>>> import numpy as np
>>> import numpy.linalg as la
>>> np.set_printoptions(precision=1, suppress=True, linewidth=100, sign=" ")
>>> m1 = np.loadtxt("a.csv", delimiter=",")
>>> m1
array([[ -9.9,  -9.4, -13.3],
       [-10.5,  -8. , -12.6],
       [ -1.4,   4. ,   9.3],
       [ -9.5,  -7.5, -11.7],
       [-10.1,  -7. , -14.1],
       [-10.6,  -9.2, -11.3],
       [-11. , -10.2, -14. ],
       [ -0.5,   2.9,   8.2],
       [ -9.7,  -8.2, -12.9],
       [ -1.6,   3.6,  11.4],
       [ -0.8,   5. ,   8.2],
       [ -0.7,   5. ,   8.1],
       [ -9.5,  -9.3, -14.8],
       [ -2.1,   5. ,   9.8],
       [-11.4,  -8.7, -12.3],
       [-11.1,  -7.7, -11.8],
       [  0.1,   4.7,   8.6],
       [ -8.3,  -8.8, -10.9],
       [ -8.3,  -8.7, -11.8],
       [ -1.4,   4.6,   9. ],
       [ -9. ,  -7.6, -10.9],
       [ -9.9,  -7.6, -12. ],
       [-10. ,  -9.3, -11.3],
       [ -2.2,   2.5,  10. ],
       [ -9.1,  -8.2, -12.5],
       [-11. ,  -8.7, -11.4]])
>>> Y = np.c_[m1[:, :2] @ np.array([[0, 0], [3, 1]]), np.array([-2, -1, -2, 2, 1, 0, 0, 2, 0, 2, 2, -2, 0, -2, 1, -1, -1, -2, -1, 2, 2, 0, 0, -1, -2, -2])]
>>> Y
array([[-28.2,  -9.4,  -2. ],
       [-24. ,  -8. ,  -1. ],
       [ 12. ,   4. ,  -2. ],
       [-22.5,  -7.5,   2. ],
       [-21. ,  -7. ,   1. ],
       [-27.6,  -9.2,   0. ],
       [-30.6, -10.2,   0. ],
       [  8.7,   2.9,   2. ],
       [-24.6,  -8.2,   0. ],
       [ 10.8,   3.6,   2. ],
       [ 15. ,   5. ,   2. ],
       [ 15. ,   5. ,  -2. ],
       [-27.9,  -9.3,   0. ],
       [ 15. ,   5. ,  -2. ],
       [-26.1,  -8.7,   1. ],
       [-23.1,  -7.7,  -1. ],
       [ 14.1,   4.7,  -1. ],
       [-26.4,  -8.8,  -2. ],
       [-26.1,  -8.7,  -1. ],
       [ 13.8,   4.6,   2. ],
       [-22.8,  -7.6,   2. ],
       [-22.8,  -7.6,   0. ],
       [-27.9,  -9.3,   0. ],
       [  7.5,   2.5,  -1. ],
       [-24.6,  -8.2,  -2. ],
       [-26.1,  -8.7,  -2. ]])
>>> np.round(la.norm(la.qr(m1)[0].T @ Y, axis=0) ** 2 / ((Y ** 2).sum(axis=0) + 1e-12), 1) + 0
array([ 1.,  1.,  0.])
>>> np.round(la.lstsq(m1, Y[:, 0])[0], 1) + 0
array([ 0.,  3.,  0.])
>>> la.matrix_rank(np.c_[m1, Y])
np.int64(4)
>>> la.matrix_rank(Y)
np.int64(2)
>>> np.round(la.norm(Y - m1 @ la.lstsq(m1, Y)[0], axis=0), 1) + 0
array([ 0. ,  0. ,  7.6])
>>> Ac = Y - Y.mean(axis=1)
Traceback (most recent call last):
  File "<python-input-12>", line 1, in <module>
    Ac = Y - Y.mean(axis=1)
         ~~^~~~~~~~~~~~~~~~
ValueError: operands could not be broadcast together with shapes (26,3) (26,) 
>>> Ac = Y - Y.mean(axis=0)
>>> left, s, vt = la.svd(Ac, full_matrices=False)
>>> round(float((s ** 2).sum() ** 2 / (s ** 4).sum()), 1)
1.0
>>> np.searchsorted(np.cumsum(s ** 2) / (s ** 2).sum(), 0.9) + 1
np.int64(1)
>>> np.abs(vt[0]).argmax()
np.int64(0)
>>> np.round(Ac.mean(axis=0), 1) + 0
array([ 0.,  0.,  0.])
>>> np.abs(left[:, 0]).argmax()
np.int64(10)
>>> s.round(1) + 0
array([ 97.8,   7.6,   0. ])
>>> (np.sign(left[:, 0]) == np.sign(left[0, 0])).astype(int)
array([ 1,  1,  0,  1,  1,  1,  1,  0,  1,  0,  0,  0,  1,  0,  1,  1,  0,  1,  1,  0,  1,  1,  1,
        0,  1,  1])
>>> la.matrix_rank(Ac)
np.int64(2)
>>> np.round(vt[0] * np.sign(vt[0, np.abs(vt[0]).argmax()]), 1) + 0
array([ 0.9,  0.3,  0. ])
